% ipython --no-banner

In [1]: import numpy as np

In [2]: from numpy import linalg as LA

In [3]: np.set_printoptions(precision=2, suppress=True, linewidth=200)

In [4]: tidy = lambda a: np.round(a, 2) + 0

In [5]: feats = np.loadtxt("layer11.csv", delimiter=",")

In [6]: feats
Out[6]: 
array([[1.  , 0.2 , 0.04],
       [0.2 , 1.  , 0.2 ],
       [0.04, 0.2 , 1.  ]])

In [7]: # symmetric, so the eigenvalues are real

In [8]: L = LA.cholesky(feats)

In [9]: feats / np.sqrt(np.outer(np.diag(feats), np.diag(feats)))
Out[9]: 
array([[1.  , 0.2 , 0.04],
       [0.2 , 1.  , 0.2 ],
       [0.04, 0.2 , 1.  ]])

In [10]: vec = np.array([7, 7, 1])

In [11]: y = feats @ vec

In [12]: y
Out[12]: array([8.44, 8.6 , 2.68])

In [13]: tidy(LA.solve(feats, feats[:, 0]))
Out[13]: array([1., 0., 0.])

In [14]: tidy(LA.solve(feats, y + feats[:, 2]))
Out[14]: array([7., 7., 2.])

In [15]: tidy(LA.solve(feats.T, feats[2]))
Out[15]: array([0., 0., 1.])

In [16]: vec = np.array([-2, 0, 0])

In [17]: LA.norm(feats @ vec) <= LA.norm(feats, 2) * LA.norm(vec) + 1e-9
Out[17]: np.True_

In [18]: np.einsum("ij,j->i", feats, vec)
Out[18]: array([-2.  , -0.4 , -0.08])

In [19]: feats @ np.eye(3)[1]
Out[19]: array([0.2, 1. , 0.2])

In [20]: feats @ (2 * vec)
Out[20]: array([-4.  , -0.8 , -0.16])
